$ python -q
>>> import numpy as np
>>> from numpy import linalg as LA
>>> np.set_printoptions(precision=2, suppress=True, linewidth=120, legacy="1.25")
>>> rd = lambda a: np.round(a, 2) + 0
>>> X = np.load("out9.npy")
>>> X
array([[1.  , 0.5 , 0.25, 0.12, 0.06, 0.03, 0.02],
       [0.5 , 1.  , 0.5 , 0.25, 0.12, 0.06, 0.03],
       [0.25, 0.5 , 1.  , 0.5 , 0.25, 0.12, 0.06],
       [0.12, 0.25, 0.5 , 1.  , 0.5 , 0.25, 0.12],
       [0.06, 0.12, 0.25, 0.5 , 1.  , 0.5 , 0.25],
       [0.03, 0.06, 0.12, 0.25, 0.5 , 1.  , 0.5 ],
       [0.02, 0.03, 0.06, 0.12, 0.25, 0.5 , 1.  ]])
>>> x0 = np.array([1, 1, 1, 0, 1, 2, 0])
>>> y = X @ x0
>>> c, lr = np.zeros(7), 1 / LA.norm(X, 2) ** 2
>>> for i in range(3):
...     c -= lr * X.T @ (X @ c - y)
...     if i % 1 == 0: print(i, round(LA.norm(X @ c - y), 2))
... 
0 0.97
1 0.88
2 0.8
>>> rd(LA.cond(X))
7.08
>>> blk = np.stack([X, 4 * X, X[::-1]])
>>> rd(np.einsum("bij,cij->bc", blk, blk))
array([[ 10.77,  43.06,   4.35],
       [ 43.06, 172.26,  17.39],
       [  4.35,  17.39,  10.77]])
>>> LA.matrix_rank(blk.reshape(3, -1))
2
>>> rd(LA.det(blk))
array([   0.18, 2915.26,   -0.18])
>>> LA.matrix_rank(blk)
array([7, 7, 7])
>>> M2 = X / LA.norm(X, axis=1, keepdims=True)
>>> gram = M2 @ M2.T
>>> rd(gram)
array([[1.  , 0.8 , 0.56, 0.36, 0.22, 0.13, 0.09],
       [0.8 , 1.  , 0.8 , 0.55, 0.35, 0.21, 0.13],
       [0.56, 0.8 , 1.  , 0.8 , 0.55, 0.35, 0.22],
       [0.36, 0.55, 0.8 , 1.  , 0.8 , 0.55, 0.36],
       [0.22, 0.35, 0.55, 0.8 , 1.  , 0.8 , 0.56],
       [0.13, 0.21, 0.35, 0.55, 0.8 , 1.  , 0.8 ],
       [0.09, 0.13, 0.22, 0.36, 0.56, 0.8 , 1.  ]])
>>> rd(gram[5])
array([0.13, 0.21, 0.35, 0.55, 0.8 , 1.  , 0.8 ])
